$ python -q
>>> import numpy as np
>>> import numpy.linalg as la
>>> np.set_printoptions(precision=1, suppress=True, linewidth=200, legacy="1.25")
>>> K = np.load("arr.npy")
>>> K
array([[ -1.6,   0.9,  -0.1,  -0.1,  -0.4],
       [  0.3,   0.8,  -1.3,  -0.6,   0.1],
       [  5.6,  -0.3,  -0.2,   0.6,   1.1],
       [-14.2,   1.4,  -0.3,  -0.3,  -2.8],
       [  4.7,  -1.4,   0.2,  -1. ,   0.9],
       [  1.8,  -0.5,   0.2,  -0.3,   0.4],
       [ -4.1,   2.8,   0.4,  -1.9,  -0.7],
       [ -2.6,   0.1,   0.6,  -0.3,  -0.5],
       [  1.4,   0.3,   0.3,   1.3,   0.4],
       [  1. ,  -0.7,   0.1,   0.2,   0.2],
       [  1.5,  -1. ,  -1. ,   0. ,   0.3],
       [ -7.9,   1.1,   1.2,   0.4,  -1.6],
       [ -2.9,  -1.8,   0.6,   1.6,  -0.7],
       [ -0.5,   0.1,  -0.3,   1.7,  -0.1],
       [  2. ,  -0.7,   0.3,   0.6,   0.4],
       [  8.7,  -1.1,   0.5,   0.9,   1.7],
       [  5.5,  -2.1,  -0.2,   1. ,   1. ],
       [ -2.3,   1. ,   1.3,   1.1,  -0.4],
       [ -5.3,   0.1,  -0.6,  -0.5,  -1. ],
       [ -3.1,  -0.9,  -1.5,   0.8,  -0.6],
       [  5.2,  -0.2,   0.9,   1. ,   1. ],
       [ -3.2,   1.4,   0.4,  -0.7,  -0.7],
       [ -1.7,   1.3,  -0.2,   0.5,  -0.4],
       [  1.9,  -0.6,   0.2,   0.8,   0.4],
       [  7.1,  -0.5,   0.3,  -0.8,   1.5],
       [ -3.2,   0.4,  -1.7,  -0.9,  -0.6],
       [ -7.2,  -0.5,   0.4,  -1.2,  -1.4],
       [  0. ,   1.3,   0.8,  -1.8,   0. ],
       [  6.7,   1. ,   1. ,  -2. ,   1.3],
       [ -5.3,   1.6,  -0.4,   0.2,  -1.1],
       [ -1.7,  -0.3,   0.1,  -2.4,  -0.4],
       [ -3.9,   0.3,  -1. ,  -0.8,  -0.7],
       [  0.2,  -1.2,  -0.1,  -1.9,   0. ],
       [ -6.4,  -1.5,  -1.8,  -1.3,  -1.3],
       [ -7.4,  -1.3,  -0.3,  -1. ,  -1.4],
       [ -2.1,   0. ,   0.3,  -0.8,  -0.3],
       [ -7.8,   0.4,   1.5,   0.8,  -1.5],
       [ -5.5,   1. ,   0.8,   0.3,  -1. ],
       [  0.6,   0.4,   0.5,  -0.7,   0.2],
       [ -5.4,   1.2,  -1.7,   0. ,  -1. ],
       [ 11.5,  -0.1,   0.9,   1. ,   2.3]])
>>> cen = K - K.mean(axis=0)
>>> evecs = la.svd(cen)[2][:4]
>>> M2 = cen - cen @ evecs.T @ evecs
>>> np.round(np.cov(cen @ evecs.T, rowvar=False), 1) + 0
array([[28.1,  0. ,  0. ,  0. ],
       [ 0. ,  1.2,  0. ,  0. ],
       [ 0. ,  0. ,  1. ,  0. ],
       [ 0. ,  0. ,  0. ,  0.5]])
>>> np.round(M2.std(axis=0), 1) + 0
array([0. , 0. , 0. , 0. , 0.1])
>>> np.round(np.diag(evecs.T @ evecs), 1) + 0
array([1., 1., 1., 1., 0.])
